$ ipython --no-banner

In [1]: import numpy as np

In [2]: from numpy import linalg as LA

In [3]: np.set_printoptions(suppress=True, linewidth=200)

In [4]: rd = lambda a: np.round(a, 2) + 0

In [5]: E = np.loadtxt("mat.csv", delimiter=",")

In [6]: E
Out[6]: 
array([[ 2., -2.,  9.],
       [ 0.,  0.,  0.],
       [ 5., -3.,  3.],
       [ 0.,  0.,  0.],
       [ 5., -3.,  3.],
       [-2., -1.,  2.],
       [-1.,  2.,  4.],
       [-1.,  2.,  4.],
       [ 0.,  0.,  0.],
       [ 5., -3.,  3.],
       [-3.,  1.,  6.],
       [ 5., -3.,  3.],
       [-1.,  2.,  4.]])

In [7]: cen = E - E.mean(axis=0)

In [8]: vecs = LA.svd(cen)[2][:2]

In [9]: out = cen - cen @ vecs.T @ vecs

In [10]: rd(LA.norm(out) / LA.norm(cen))
Out[10]: np.float64(0.19)

In [11]: LA.norm(out, axis=1).round(6).argmax()
Out[11]: np.int64(5)

In [12]: rd(out.std(axis=0))
Out[12]: array([0.44, 0.68, 0.01])

In [13]: rng = np.random.default_rng(251879)

In [14]: out = E + rng.integers(-2, 3, (13, 2)) @ rng.integers(-2, 3, (2, 3))

In [15]: out
Out[15]: 
array([[-1.,  3., 15.],
       [ 2., -2., -2.],
       [ 5., -7., -3.],
       [ 2.,  2.,  4.],
       [ 7., -9., -5.],
       [-1.,  0.,  4.],
       [ 1.,  0.,  2.],
       [-2.,  1.,  2.],
       [-1.,  3.,  4.],
       [ 7., -5.,  1.],
       [-5.,  3.,  8.],
       [ 5., -3.,  3.],
       [-7.,  4.,  4.]])

In [16]: out - E
Out[16]: 
array([[-3.,  5.,  6.],
       [ 2., -2., -2.],
       [ 0., -4., -6.],
       [ 2.,  2.,  4.],
       [ 2., -6., -8.],
       [ 1.,  1.,  2.],
       [ 2., -2., -2.],
       [-1., -1., -2.],
       [-1.,  3.,  4.],
       [ 2., -2., -2.],
       [-2.,  2.,  2.],
       [ 0.,  0.,  0.],
       [-6.,  2.,  0.]])

In [17]: rd(LA.svd(out - E, compute_uv=False))
Out[17]: array([17.8,  7.7,  0. ])

In [18]: G = np.cov(E, rowvar=False)

In [19]: np.argwhere(np.triu(np.abs(np.corrcoef(E.T)) > 0.8, 1))
Out[19]: array([[0, 1]])

In [20]: G.shape
Out[20]: (3, 3)

In [21]: rd(np.polyfit(E[:, 2], E[:, 1], 1))
Out[21]: array([-0.01, -0.58])

In [22]: rd(np.corrcoef(E[:, 2], E[:, 1])[0, 1])
Out[22]: np.float64(-0.01)

In [23]: np.median(E, axis=0)
Out[23]: array([0., 0., 3.])

In [24]: rd(LA.eigvalsh(G)[::-1])
Out[24]: array([12.11,  6.31,  0.72])

In [25]: out = np.c_[E[:, :2] @ np.array([[-2, -2], [3, -2]]), np.array([0, -3, 3, 2, -2, -3, -2, 1, 2, 2, 2, 2, -3])]

In [26]: out
Out[26]: 
array([[-10.,   0.,   0.],
       [  0.,   0.,  -3.],
       [-19.,  -4.,   3.],
       [  0.,   0.,   2.],
       [-19.,  -4.,  -2.],
       [  1.,   6.,  -3.],
       [  8.,  -2.,  -2.],
       [  8.,  -2.,   1.],
       [  0.,   0.,   2.],
       [-19.,  -4.,   2.],
       [  9.,   4.,   2.],
       [-19.,  -4.,   2.],
       [  8.,  -2.,  -3.]])

In [27]: rd(LA.norm(LA.qr(E)[0].T @ out, axis=0) ** 2 / ((out ** 2).sum(axis=0) + 1e-12))
Out[27]: array([1.  , 1.  , 0.11])

In [28]: rd(LA.norm(out - E @ LA.lstsq(E, out)[0], axis=0))
Out[28]: array([0. , 0. , 7.6])

In [29]: LA.matrix_rank(np.c_[E, out])
Out[29]: np.int64(4)

In [30]: rd(LA.lstsq(E, out[:, 0])[0])
Out[30]: array([-2.,  3.,  0.])

In [31]: cen = (out - out.mean(axis=0)) / out.std(axis=0)

In [32]: np.argwhere(np.abs(cen) > 2)
Out[32]: array([[5, 1]])

In [33]: b = LA.lstsq(np.delete(cen, 1, axis=1), cen[:, 1])[0]

In [34]: np.abs(b).argmax()
Out[34]: np.int64(0)

In [35]: rd(1 - np.var(cen[:, 1] - np.delete(cen, 1, axis=1) @ b))
Out[35]: np.float64(0.33)

In [36]: W0 = np.load("layer6.npy")

In [37]: W0
Out[37]: 
array([[3., 1., 0.],
       [0., 3., 1.],
       [0., 0., 3.]])

In [38]: idx = rng.permutation(3)

In [39]: idx
Out[39]: array([0, 2, 1])

In [40]: out = W0[idx][:, idx]

In [41]: rd(np.sort(np.abs(LA.eigvals(out))))
Out[41]: array([3., 3., 3.])

In [42]: np.trace(out)
Out[42]: np.float64(9.0)

In [43]: np.allclose(out, W0)
Out[43]: False

In [44]: u, g = W0[0], W0[2]

In [45]: u @ g
Out[45]: np.float64(0.0)

In [46]: u @ u
Out[46]: np.float64(10.0)

In [47]: p = (u @ g) / (u @ u) * u

In [48]: g - p
Out[48]: array([0., 0., 3.])

In [49]: (g - p) @ u
Out[49]: np.float64(0.0)

In [50]: rd(LA.norm(u + g) ** 2 + LA.norm(u - g) ** 2)
Out[50]: np.float64(38.0)

In [51]: out = LA.invert(W0)
Traceback (most recent call last):
  Cell In[51], line 1
    out = LA.invert(W0)
AttributeError: module 'numpy.linalg' has no attribute 'invert'


In [52]: out = LA.inv(W0)

In [53]: np.allclose(out, W0.T)
Out[53]: False

In [54]: rd(LA.inv(out))
Out[54]: 
array([[3., 1., 0.],
       [0., 3., 1.],
       [0., 0., 3.]])

In [55]: rd(LA.slogdet(W0)[0])
Out[55]: np.float64(1.0)

In [56]: rd(LA.det(W0) * out)
Out[56]: 
array([[ 9., -3.,  1.],
       [ 0.,  9., -3.],
       [ 0.,  0.,  9.]])

In [57]: rd(LA.det(W0) * LA.det(out))
Out[57]: np.float64(1.0)

In [58]: rd(LA.cond(W0))
Out[58]: np.float64(1.6)

In [59]: x = np.array([0, 1, 1])

In [60]: y = W0 @ x

In [61]: y
Out[61]: array([1., 4., 3.])

In [62]: rd(LA.solve(W0, W0[:, 0]))
Out[62]: array([1., 0., 0.])

In [63]: rd(LA.solve(W0, y))
Out[63]: array([0., 1., 1.])

In [64]: K = np.load("test17.npy")

In [65]: rd(K)
Out[65]: 
array([[ 0.43, -0.57, -0.41, -0.57],
       [-0.57,  0.43, -0.41, -0.57],
       [-0.41, -0.41,  0.71, -0.41],
       [-0.57, -0.57, -0.41,  0.43]])

In [66]: rd(np.sort(np.abs(LA.eigvals(W0))))
Out[66]: array([3., 3., 3.])

In [67]: F = np.loadtxt("sample13.csv", delimiter=",")

In [68]: F
Out[68]: 
array([[ 1.,  3.,  0.,  0.],
       [ 3., -3.,  3.,  0.],
       [ 0.,  3.,  3.,  3.],
       [ 0.,  0.,  3., -1.]])

In [69]: vals, vecs = LA.eig(F)

In [70]: rd(np.sort(LA.eigvals(F @ F)))
Out[70]: array([ 4.74,  4.74, 32.26, 32.26])

In [71]: rd(np.prod(vals))
Out[71]: np.float64(153.0)

In [72]: rd(np.sort(LA.eigvals(F.T)))
Out[72]: array([-5.68, -2.18,  2.18,  5.68])

In [73]: out = np.array([[0, 2], [-1, 0]])

In [74]: C = np.array([[0, 0], [0, 1]])

In [75]: feats = np.kron(out, C)

In [76]: feats
Out[76]: 
array([[ 0,  0,  0,  0],
       [ 0,  0,  0,  2],
       [ 0,  0,  0,  0],
       [ 0, -1,  0,  0]])

In [77]: rd(LA.det(2 * feats)), rd(LA.det(feats))
Out[77]: (np.float64(0.0), np.float64(0.0))

In [78]: rd(LA.det(feats[::-1]))
Out[78]: np.float64(0.0)

In [79]: np.einsum("ii->", feats)
Out[79]: np.int64(0)

In [80]: rd(LA.eigvals(feats))
Out[80]: array([0.+1.41j, 0.-1.41j, 0.+0.j  , 0.+0.j  ])

In [81]: np.einsum("ij,ji->", feats, feats)
Out[81]: np.int64(-4)

In [82]: np.kron(np.eye(2, dtype=int), feats)
Out[82]: 
array([[ 0,  0,  0,  0,  0,  0,  0,  0],
       [ 0,  0,  0,  2,  0,  0,  0,  0],
       [ 0,  0,  0,  0,  0,  0,  0,  0],
       [ 0, -1,  0,  0,  0,  0,  0,  0],
       [ 0,  0,  0,  0,  0,  0,  0,  0],
       [ 0,  0,  0,  0,  0,  0,  0,  2],
       [ 0,  0,  0,  0,  0,  0,  0,  0],
       [ 0,  0,  0,  0,  0, -1,  0,  0]])

In [83]: rd(np.poly(feats))
Out[83]: array([1., 0., 2., 0., 0.])

In [84]: x = np.array([0, 2, 5, 5])

In [85]: (feats * x).sum(axis=1)
Out[85]: array([ 0, 10,  0, -2])

In [86]: np.unique(feats.round(6), axis=0).shape
Out[86]: (3, 4)

In [87]: np.allclose(feats[:-1].T @ LA.lstsq(feats[:-1].T, feats[-1])[0], feats[-1])
Out[87]: False

In [88]: np.abs(np.diag(LA.qr(feats)[1])) > 1e-9
Out[88]: array([False,  True, False,  True])
